>>> import numpy as np
>>> np.set_printoptions(precision=1, suppress=True, linewidth=200, sign=" ")
>>> out = np.array([[2, 2, 2, 0, 0, 1, -2],
...     [-1, -1, -1, 1, 0, 1, 2],
...     [0, 0, -2, 1, 1, 1, -2],
...     [-2, -2, -2, 1, 1, -1, 2],
...     [-1, 1, 2, 0, 2, 2, -1],
...     [-2, 2, 1, 2, -1, 1, 1],
...     [-2, 2, -2, -2, 2, 1, 2]])
>>> J = np.triu(out)
>>> print(J)
[[ 2  2  2  0  0  1 -2]
 [ 0 -1 -1  1  0  1  2]
 [ 0  0 -2  1  1  1 -2]
 [ 0  0  0  1  1 -1  2]
 [ 0  0  0  0  2  2 -1]
 [ 0  0  0  0  0  1  1]
 [ 0  0  0  0  0  0  2]]
>>> t = np.radians(60)
>>> r_ = np.eye(7)
>>> r_[4, 4] = r_[1, 1] = np.cos(t)
>>> r_[4, 1], r_[1, 4] = -np.sin(t), np.sin(t)
>>> r_
array([[ 1. ,  0. ,  0. ,  0. ,  0. ,  0. ,  0. ],
       [ 0. ,  0.5,  0. ,  0. ,  0.9,  0. ,  0. ],
       [ 0. ,  0. ,  1. ,  0. ,  0. ,  0. ,  0. ],
       [ 0. ,  0. ,  0. ,  1. ,  0. ,  0. ,  0. ],
       [ 0. , -0.9,  0. ,  0. ,  0.5,  0. ,  0. ],
       [ 0. ,  0. ,  0. ,  0. ,  0. ,  1. ,  0. ],
       [ 0. ,  0. ,  0. ,  0. ,  0. ,  0. ,  1. ]])
>>> out = J @ r_.T
>>> round(float(np.linalg.det(r_)), 1), np.trace(r_)
(1.0, np.float64(6.0))
>>> np.linalg.svd(J, compute_uv=False), np.linalg.svd(out, compute_uv=False)
(array([ 5.3,  3.9,  2.9,  1.9,  1.6,  0.6,  0.2]), array([ 5.3,  3.9,  2.9,  1.9,  1.6,  0.6,  0.2]))
>>> print(out)
[[ 2.   1.   2.   0.  -1.7  1.  -2. ]
 [ 0.  -0.5 -1.   1.   0.9  1.   2. ]
 [ 0.   0.9 -2.   1.   0.5  1.  -2. ]
 [ 0.   0.9  0.   1.   0.5 -1.   2. ]
 [ 0.   1.7  0.   0.   1.   2.  -1. ]
 [ 0.   0.   0.   0.   0.   1.   1. ]
 [ 0.   0.   0.   0.   0.   0.   2. ]]
>>> u = np.array([8, 4, 3, -9, 7, 0, 9])
>>> out = J + np.outer(u, np.eye(7)[1])
>>> np.linalg.matrix_rank(out - J)
np.int64(1)
>>> out
array([[ 2., 10.,  2.,  0.,  0.,  1., -2.],
       [ 0.,  3., -1.,  1.,  0.,  1.,  2.],
       [ 0.,  3., -2.,  1.,  1.,  1., -2.],
       [ 0., -9.,  0.,  1.,  1., -1.,  2.],
       [ 0.,  7.,  0.,  0.,  2.,  2., -1.],
       [ 0.,  0.,  0.,  0.,  0.,  1.,  1.],
       [ 0.,  9.,  0.,  0.,  0.,  0.,  2.]])
>>> q, r_ = np.linalg.qr(J)
>>> q.shape, r_.shape
((7, 7), (7, 7))
>>> r_
array([[ 2.,  2.,  2.,  0.,  0.,  1., -2.],
       [ 0., -1., -1.,  1.,  0.,  1.,  2.],
       [ 0.,  0., -2.,  1.,  1.,  1., -2.],
       [ 0.,  0.,  0.,  1.,  1., -1.,  2.],
       [ 0.,  0.,  0.,  0.,  2.,  2., -1.],
       [ 0.,  0.,  0.,  0.,  0.,  1.,  1.],
       [ 0.,  0.,  0.,  0.,  0.,  0.,  2.]])
>>> np.abs(np.diag(r_))
array([ 2.,  1.,  2.,  1.,  2.,  1.,  2.])
>>> np.allclose(r_.T @ r_, J.T @ J)
True
>>> data = np.loadtxt("w.csv", delimiter=",")
>>> print(data)
[[ 3.  0.  8.  4. -5. -6. -3.  2. -3.]
 [-2.  3. -1. -5.  9.  1. -7. -6.  6.]
 [-6. -2. -6. -7.  4. -1.  0.  4. -2.]
 [ 1. -6.  4.  1. -4.  7.  0. -3.  9.]
 [ 3.  0.  8.  4. -5. -6. -3.  2. -3.]
 [-7. -9.  0. -6.  3.  9. -2.  6.  2.]
 [-4.  6. -6. -5.  9. -9. -2.  8. -7.]
 [ 4. -4.  7.  4. -5.  2.  0.  2. -2.]]
>>> left, sig, Vt = np.linalg.svd(data)
>>> evecs = Vt[:(sig > 1e-8).sum()]
>>> rng = np.random.default_rng(193)
>>> x = data[1] + -1 * data[5] + rng.integers(2) * np.eye(9)[4]
>>> print(x)
[  5.  12.  -1.   1.   7.  -8.  -5. -12.   4.]
>>> round(np.linalg.norm(x - evecs.T @ evecs @ x), 1)
np.float64(0.5)
>>> np.diag(evecs.T @ evecs)
array([ 0.9,  0.7,  0.6,  0.6,  0.7,  0.9,  0.6,  0.9,  1. ])
>>> np.linalg.matrix_rank(np.vstack([data, x]))
np.int64(8)
>>> np.allclose(evecs.T @ evecs @ x, x)
False
>>> W1 = np.array([[9, -3, 8, -6],
...     [0, -6, -1, 8],
...     [3, 3, 8, 0],
...     [-3, -1, 2, 6],
...     [3, -8, -9, 3],
...     [5, 8, 0, -4],
...     [-5, 0, -5, 5],
...     [-9, -7, 1, -4],
...     [9, 0, 2, -6]])
>>> b = np.array([0, 1, 3, -4])
>>> H = np.maximum(data @ W1 + b, 0)
>>> (H > 0).mean(axis=0)
array([ 0.4,  0.4,  0.5,  0.4])
>>> H
array([[   0.,    0.,  155.,    6.],
       [ 169.,    0.,    0.,    0.],
       [   0.,    0.,    0.,    0.],
       [ 149.,  154.,  102.,    0.],
       [   0.,    0.,  155.,    6.],
       [   0.,   88.,    0.,    0.],
       [   0.,    0.,    0.,  101.],
       [   4.,   72.,  146.,    0.]])
>>> cent = np.array([[2, 1, 0], [0, 2, 0], [0, 1, 2], [0, 1, 2]])
>>> W1 @ cent
array([[ 18,   5,   4],
       [  0,  -5,  14],
       [  6,  17,  16],
       [ -6,   3,  16],
       [  6, -19, -12],
       [ 10,  17,  -8],
       [-10,  -5,   0],
       [-18, -26,  -6],
       [ 18,   5,  -8]])
>>> (H @ cent).round(6).argmax(axis=1)
array([ 2,  0,  0,  1,  2,  1,  2,  1])
